% python3 -q
>>> import numpy as np
>>> import numpy.linalg as la
>>> np.set_printoptions(precision=2, suppress=True, linewidth=160)
>>> tidy = lambda a: np.round(a, 2) + 0
>>> E = np.loadtxt("case13.csv", delimiter=",")
>>> E
array([[0., 0., 0., 0., 1., 0., 1., 0., 0., 0., 0., 0., 0., 0.],
       [0., 0., 0., 0., 0., 1., 1., 1., 0., 0., 0., 0., 1., 0.],
       [0., 0., 0., 0., 0., 0., 0., 0., 0., 1., 0., 0., 0., 0.],
       [0., 0., 0., 0., 0., 0., 0., 0., 0., 0., 0., 0., 0., 0.],
       [1., 0., 0., 0., 0., 0., 1., 0., 0., 0., 0., 0., 0., 0.],
       [0., 1., 0., 0., 0., 0., 1., 0., 0., 0., 0., 0., 1., 0.],
       [1., 1., 0., 0., 1., 1., 0., 0., 0., 0., 0., 0., 1., 0.],
       [0., 1., 0., 0., 0., 0., 0., 0., 1., 0., 0., 0., 0., 0.],
       [0., 0., 0., 0., 0., 0., 0., 1., 0., 0., 0., 1., 0., 0.],
       [0., 0., 1., 0., 0., 0., 0., 0., 0., 0., 0., 0., 0., 0.],
       [0., 0., 0., 0., 0., 0., 0., 0., 0., 0., 0., 0., 0., 0.],
       [0., 0., 0., 0., 0., 0., 0., 0., 1., 0., 0., 0., 0., 1.],
       [0., 1., 0., 0., 0., 1., 1., 0., 0., 0., 0., 0., 0., 0.],
       [0., 0., 0., 0., 0., 0., 0., 0., 0., 0., 0., 1., 0., 0.]])
>>> U, sv, vt = la.svd(E, full_matrices=False)
>>> print(U.shape, sv.shape, vt.shape)
(14, 14) (14,) (14, 14)
>>> tidy(sv)
array([3.33, 1.88, 1.69, 1.57, 1.36, 1.26, 1.  , 1.  , 1.  , 1.  , 0.69, 0.35, 0.  , 0.  ])
>>> (sv > 1e-8).sum()
np.int64(12)
>>> np.abs(U[:, 0]).round(6).argmax()
np.int64(6)
>>> tidy(np.sqrt((sv ** 2).sum())), tidy(la.norm(E))
(np.float64(5.29), np.float64(5.29))
>>> tidy(np.abs(vt[0]))
array([0.23, 0.46, 0.  , 0.  , 0.23, 0.43, 0.53, 0.15, 0.05, 0.  , 0.  , 0.02, 0.43, 0.01])
>>> np.allclose(U * sv @ vt, E)
True
>>> tidy(sv / sv[0])
array([1.  , 0.56, 0.51, 0.47, 0.41, 0.38, 0.3 , 0.3 , 0.3 , 0.3 , 0.21, 0.11, 0.  , 0.  ])
>>> U, sv, vt = la.svd(E)
>>> V = vt[:(sv > 1e-8).sum()]
>>> rng = np.random.default_rng(9389)
>>> x0 = E[11] + -3 * E[3] + rng.integers(2) * np.eye(14)[12]
>>> x0
array([0., 0., 0., 0., 0., 0., 0., 0., 1., 0., 0., 0., 1., 1.])
>>> tidy(np.diag(V.T @ V))
array([1., 1., 1., 0., 1., 1., 1., 1., 1., 1., 0., 1., 1., 1.])
>>> np.allclose(V.T @ V @ x0, x0)
True
>>> lab = rng.permutation(14)
>>> lab
array([ 6, 11,  0,  9,  1,  2,  5,  3, 10, 12,  4,  7,  8, 13])
>>> M2 = E[lab][:, lab]
>>> print(np.trace(M2))
0.0
>>> tidy(np.sort(np.abs(la.eigvals(M2))))
array([0.  , 0.  , 0.35, 0.69, 1.  , 1.  , 1.  , 1.  , 1.26, 1.36, 1.57, 1.69, 1.88, 3.33])
>>> np.diag(M2)
array([0., 0., 0., 0., 0., 0., 0., 0., 0., 0., 0., 0., 0., 0.])
>>> arr = np.load("a.npy")
>>> print(arr)
[[ 0  0 -1 -2 -2 -4  3  2 -1 -1 -1  1  0 -3]
 [ 0  0  0  0  2 -5  0 -4 -5  3 -1 -2  1  5]
 [ 1  0  0 -2 -2  0 -2 -2  1  2 -1  2  3 -1]
 [ 2  0  2  0 -3 -4 -6  4  3 -1  0  3  0 -1]
 [ 2 -2  2  3  0  0 -1  3 -4 -1  3  0  4  2]
 [ 4  5  0  4  0  0 -2 -4 -1  5  5 -2 -1  3]
 [-3  0  2  6  1  2  0  1 -2 -6 -2  0  2  0]
 [-2  4  2 -4 -3  4 -1  0  1  1 -2  4 -6  0]
 [ 1  5 -1 -3  4  1  2 -1  0  0  1  5  1 -1]
 [ 1 -3 -2  1  1 -5  6 -1  0  0  0  0  6  4]
 [ 1  1  1  0 -3 -5  2  2 -1  0  0 -1 -1  0]
 [-1  2 -2 -3  0  2  0 -4 -5  0  1  0 -2 -1]
 [ 0 -1 -3  0 -4  1 -2  6 -1 -6  1  2  0  5]
 [ 3 -5  1  1 -2 -3  0  0  1 -4  0  1 -5  0]]
>>> # skew-symmetric
>>> x0 = np.array([1, 1, 0, 2, -3, -1, 0, 0, -3, 1, 1, -3, 1, -2])
>>> h1 = np.maximum(arr @ x0, 0)
>>> np.maximum(arr @ x0, 0) - np.maximum(-arr @ x0, 0)
array([ 10,  13,   0,  -2,  20,  29,   4, -23, -24,   0,  21,   9,  -8,  -6])
>>> np.flatnonzero(h1 > 1e-9)
array([ 0,  1,  4,  5,  6, 10, 11])
>>> F = np.loadtxt("sample11.csv", delimiter=",")
>>> F
array([[ 0.05,  7.  , -1.  , -1.  ,  8.  ,  2.  ,  4.  , -7.  ,  9.  , -9.  ,  8.  ,  2.  , -2.  ],
       [-1.  ,  5.05,  0.  , -9.  ,  1.  ,  8.  , -8.  ,  5.  , -6.  , -3.  ,  3.  , -7.  , -7.  ],
       [-9.  ,  9.  , -2.95,  2.  ,  2.  ,  5.  ,  9.  ,  7.  , -1.  ,  6.  ,  9.  , -8.  , -2.  ],
       [ 6.  ,  5.  , -9.  ,  6.05, -5.  ,  3.  ,  6.  , -6.  , -6.  ,  6.  , -9.  , -8.  , -3.  ],
       [ 6.  , -9.  ,  0.  ,  5.  , -6.95,  0.  ,  4.  , -6.  ,  0.  ,  0.  ,  8.  ,  9.  , -6.  ],
       [ 4.  , -7.  ,  3.  ,  8.  ,  9.  ,  2.05,  3.  ,  8.  , -5.  ,  3.  ,  1.  , -5.  ,  4.  ],
       [-1.  , -8.  , -5.  , -5.  ,  9.  ,  5.  , -7.95, -2.  , -1.  ,  5.  ,  9.  ,  9.  , -9.  ],
       [ 0.  , -4.  ,  8.  ,  9.  ,  2.  ,  8.  ,  6.  ,  6.05,  8.  ,  4.  ,  6.  , -6.  , -7.  ],
       [ 4.  ,  5.  , -8.  ,  4.  ,  6.  , -2.  , -8.  , -4.  , -8.95,  1.  ,  8.  ,  9.  ,  7.  ],
       [ 8.  ,  8.  ,  8.  , -1.  ,  9.  ,  0.  ,  2.  ,  9.  , -6.  , -4.95,  2.  ,  0.  , -2.  ],
       [-3.  , -8.  ,  1.  , -8.  , -8.  ,  4.  ,  3.  , -6.  , -4.  , -4.  ,  0.05, -8.  ,  0.  ],
       [ 6.  ,  2.  ,  9.  , -4.  ,  1.  ,  0.  ,  4.  , -6.  ,  1.  ,  4.  ,  9.  ,  8.05,  5.  ],
       [ 0.  ,  7.  , -1.  , -1.  ,  8.  ,  2.  ,  4.  , -7.  ,  9.  , -9.  ,  8.  ,  2.  , -1.95]])
>>> M2 = np.array([[1, 1],
...     [1, 1],
...     [3, 2],
...     [0, 2],
...     [4, 2],
...     [3, 0],
...     [5, 4],
...     [1, 3],
...     [1, 0],
...     [4, 3],
...     [1, 1],
...     [3, 3],
...     [3, 0]])
>>> print(la.matrix_rank(np.vstack([F, M2.T])))
13
>>> print(np.vstack([F, M2.T]).shape)
(15, 13)
